>>> import numpy as np
>>> np.set_printoptions(precision=2, suppress=True, linewidth=200, sign=" ")
>>> def rd(a):
...     return np.round(a, 2) + 0
... 
>>> B = np.array([[2, 1, 2, 5, 1, 4, 5, 3, 4],
...     [4, 4, 3, 2, 1, 2, 3, 4, 4],
...     [1, 5, 3, 4, 4, 5, 2, 5, 0],
...     [4, 3, 1, 3, 2, 1, 0, 0, 3],
...     [2, 2, 4, 2, 5, 2, 2, 4, 4],
...     [0, 1, 5, 0, 5, 3, 4, 5, 3],
...     [1, 2, 1, 4, 2, 5, 2, 0, 0],
...     [4, 4, 3, 2, 1, 2, 2, 1, 5],
...     [5, 3, 3, 2, 0, 5, 3, 1, 2]])
>>> B[-1] = B[0]
>>> arr = B + 0.05 * np.eye(9)
>>> arr
array([[ 2.05,  1.  ,  2.  ,  5.  ,  1.  ,  4.  ,  5.  ,  3.  ,  4.  ],
       [ 4.  ,  4.05,  3.  ,  2.  ,  1.  ,  2.  ,  3.  ,  4.  ,  4.  ],
       [ 1.  ,  5.  ,  3.05,  4.  ,  4.  ,  5.  ,  2.  ,  5.  ,  0.  ],
       [ 4.  ,  3.  ,  1.  ,  3.05,  2.  ,  1.  ,  0.  ,  0.  ,  3.  ],
       [ 2.  ,  2.  ,  4.  ,  2.  ,  5.05,  2.  ,  2.  ,  4.  ,  4.  ],
       [ 0.  ,  1.  ,  5.  ,  0.  ,  5.  ,  3.05,  4.  ,  5.  ,  3.  ],
       [ 1.  ,  2.  ,  1.  ,  4.  ,  2.  ,  5.  ,  2.05,  0.  ,  0.  ],
       [ 4.  ,  4.  ,  3.  ,  2.  ,  1.  ,  2.  ,  2.  ,  1.05,  5.  ],
       [ 2.  ,  1.  ,  2.  ,  5.  ,  1.  ,  4.  ,  5.  ,  3.  ,  4.05]])
>>> B = arr / np.sqrt((arr ** 2).mean(axis=1, keepdims=True))
>>> rd(np.linalg.norm(B, axis=1))
array([ 3.,  3.,  3.,  3.,  3.,  3.,  3.,  3.,  3.])
>>> np.linalg.matrix_rank(arr - arr.mean(axis=1, keepdims=True))
np.int64(8)
>>> np.linalg.matrix_rank(B) == np.linalg.matrix_rank(arr)
np.True_
>>> x0 = np.array([-3, 3, -2, -1, -3, 0, 3, -1, 2])
>>> arr @ np.eye(9)[8]
array([ 4.  ,  4.  ,  0.  ,  3.  ,  4.  ,  3.  ,  0.  ,  5.  ,  4.05])
>>> rd(np.einsum("ij,j->i", arr, x0))
array([  4.85,   2.15,  -9.1 ,  -8.05, -15.15,  -9.  ,  -2.85,   3.95,   5.1 ])
>>> np.sign((arr @ x0).round(6))
array([ 1.,  1., -1., -1., -1., -1., -1.,  1.,  1.])
>>> rd(arr @ x0)
array([  4.85,   2.15,  -9.1 ,  -8.05, -15.15,  -9.  ,  -2.85,   3.95,   5.1 ])
>>> (arr @ x0).argmax()
np.int64(8)
